$ python -q
>>> import numpy as np
>>> from numpy import linalg as LA
>>> np.set_printoptions(precision=3, suppress=True, linewidth=100)
>>> rng = np.random.default_rng(117)
>>> idx = rng.integers(0, 2, 6)
>>> E = (idx[:, None] == idx) * -1 + np.eye(6)
>>> print(E)
[[ 0.  0. -1. -1. -1.  0.]
 [ 0.  0.  0.  0.  0. -1.]
 [-1.  0.  0. -1. -1.  0.]
 [-1.  0. -1.  0. -1.  0.]
 [-1.  0. -1. -1.  0.  0.]
 [ 0. -1.  0.  0.  0.  0.]]
>>> # symmetric
>>> print(np.all(LA.eigvalsh(E) > 0))
False
>>> print(np.round(LA.det(E), 3))
3.0
>>> print((E != 0).astype(int))
[[0 0 1 1 1 0]
 [0 0 0 0 0 1]
 [1 0 0 1 1 0]
 [1 0 1 0 1 0]
 [1 0 1 1 0 0]
 [0 1 0 0 0 0]]
>>> A = np.array([[6, -1, 4], [-1, 2, -1], [4, -1, 6]])
>>> # equal to its transpose
>>> Lm = LA.cholesky(A)
>>> print(Lm)
[[ 2.449  0.     0.   ]
 [-0.408  1.354  0.   ]
 [ 1.633 -0.246  1.809]]
>>> print(Lm @ Lm.T)
[[ 6. -1.  4.]
 [-1.  2. -1.]
 [ 4. -1.  6.]]
>>> print(round(np.prod(np.diag(Lm)) ** 2, 3), np.round(LA.det(A), 3))
36.0 36.0
>>> print(np.diag(Lm) ** 2)
[6.    1.833 3.273]
>>> P = np.triu(np.array([[2, 0, 2], [2, 1, 2], [1, 1, 2]]), 1) + np.eye(3)
>>> B = P @ Lm @ LA.inv(P)
>>> print(np.poly(B))
[ 1.    -5.613 10.197 -6.   ]
>>> print(B)
[[ 5.715 -0.492 -6.828]
 [ 2.858  0.862 -3.821]
 [ 1.633 -0.246 -0.965]]
>>> print(np.round(np.trace(B), 3), round(float(np.trace(Lm)), 3))
5.613 5.613
>>> print(P @ Lm - Lm @ P)
[[ 3.266 -0.492 -1.281]
 [ 3.266 -0.492  1.727]
 [ 0.     0.    -2.774]]
>>> q, _ = LA.qr(np.array([[1.3, 0.5, 1.1, -0.1, 2.0, 0.7, -0.3, 0.0],
...     [-1.6, -0.2, -0.6, 0.4, 1.8, 0.3, -1.6, 0.7],
...     [0.6, 1.6, 0.7, 1.0, 0.2, 0.3, 0.8, -1.3],
...     [-0.7, 0.8, -1.1, 0.0, -0.3, 0.1, 0.2, 0.6],
...     [0.5, 1.8, -0.6, -0.7, -1.0, -0.4, 0.2, 1.2],
...     [-0.9, 1.0, -0.2, -1.6, 0.5, -0.7, 0.0, 1.1],
...     [0.8, -1.7, 0.4, -0.4, -0.1, -0.5, -1.7, -0.3],
...     [0.6, -0.1, 2.0, 0.0, -0.5, -0.7, -0.6, 1.5]]))
>>> w = np.array([0, 1, 1, -3, -2, -3, 3, -1])
>>> W0 = q @ np.diag(w) @ q.T
>>> print(W0)
[[-1.196 -0.095  0.142  0.26   0.756 -0.569  0.023  0.986]
 [-0.095 -0.829 -1.267  0.406  0.009  0.05  -0.821  0.899]
 [ 0.142 -1.267 -0.225 -0.678 -0.387  1.786 -0.618 -0.424]
 [ 0.26   0.406 -0.678 -0.24   0.973 -0.303 -0.344  0.107]
 [ 0.756  0.009 -0.387  0.973  0.117 -0.947 -1.176 -0.04 ]
 [-0.569  0.05   1.786 -0.303 -0.947 -1.05  -0.812 -0.477]
 [ 0.023 -0.821 -0.618 -0.344 -1.176 -0.812 -1.338 -0.476]
 [ 0.986  0.899 -0.424  0.107 -0.04  -0.477 -0.476  0.762]]
>>> w, evecs = LA.eigh(W0)
>>> x0 = np.array([1, 5, 0, 4, 2, 4, 3, 1])
>>> print(np.round(np.abs(W0).sum(axis=1).max(), 3), np.round(np.abs(w).max(), 3))
5.994 3.0
>>> print(round(x0 @ W0 @ x0 / (x0 @ x0), 3), np.round(w[0], 3), np.round(w[-1], 3))
-1.472 -3.0 3.0
